% python3 -q
>>> import numpy as np
>>> np.set_printoptions(precision=1, suppress=True, linewidth=100, sign=" ")
>>> mat = np.array([[0, 1, 1, 0, 1, 1],
...     [0, 0, 1, 2, 1, 2],
...     [0, 0, 0, 0, 0, 1],
...     [0, 0, 0, 0, 1, 0],
...     [0, 0, 0, 0, 0, 1],
...     [0, 0, 0, 0, 0, 0]])
>>> mat
array([[ 0,  1,  1,  0,  1,  1],
       [ 0,  0,  1,  2,  1,  2],
       [ 0,  0,  0,  0,  0,  1],
       [ 0,  0,  0,  0,  1,  0],
       [ 0,  0,  0,  0,  0,  1],
       [ 0,  0,  0,  0,  0,  0]])
>>> ang = np.radians(72)
>>> r_ = np.eye(6)
>>> r_[1, 1] = r_[3, 3] = np.cos(ang)
>>> r_[1, 3], r_[3, 1] = -np.sin(ang), np.sin(ang)
>>> r_
array([[ 1. ,  0. ,  0. ,  0. ,  0. ,  0. ],
       [ 0. ,  0.3,  0. , -1. ,  0. ,  0. ],
       [ 0. ,  0. ,  1. ,  0. ,  0. ,  0. ],
       [ 0. ,  1. ,  0. ,  0.3,  0. ,  0. ],
       [ 0. ,  0. ,  0. ,  0. ,  1. ,  0. ],
       [ 0. ,  0. ,  0. ,  0. ,  0. ,  1. ]])
>>> other = mat @ r_.T
>>> np.allclose(mat @ mat.T, other @ other.T)
True
>>> np.allclose(np.linalg.norm(mat, axis=1), np.linalg.norm(other, axis=1))
True
>>> round(float(np.linalg.det(r_)), 1), round(np.trace(r_), 1)
(1.0, np.float64(4.6))
>>> np.round(np.linalg.norm(mat, 2) / np.linalg.norm(mat), 1)
np.float64(0.9)
>>> np.linalg.cond(mat) > 100
np.True_
>>> [round(float(x), 1) for x in np.linalg.svd(mat, compute_uv=False)[:3]]
[3.6, 1.5, 1.1]
>>> other = np.array([[-4, 5], [-5, -6], [5, -6], [1, 9], [-9, -8], [2, 1]])
>>> np.einsum("ik,kj->ji", mat, other)
array([[ -7,   2,   2,  -9,   2,   0],
       [-19,   6,   1,  -8,   1,   0]])
>>> other.T @ mat.T
array([[ -7,   2,   2,  -9,   2,   0],
       [-19,   6,   1,  -8,   1,   0]])
>>> other @ mat
Traceback (most recent call last):
  File "<python-input-19>", line 1, in <module>
    other @ mat
    ~~~~~~^~~~~
ValueError: matmul: Input operand 1 has a mismatch in its core dimension 0, with gufunc signature (n?,k),(k,m?)->(n?,m?) (size 6 is different from 2)
>>> mat @ other
array([[ -7, -19],
       [  2,   6],
       [  2,   1],
       [ -9,  -8],
       [  2,   1],
       [  0,   0]])
>>> np.vstack([mat, other.T]).shape
(8, 6)
>>> np.linalg.matrix_rank(mat @ other)
np.int64(2)
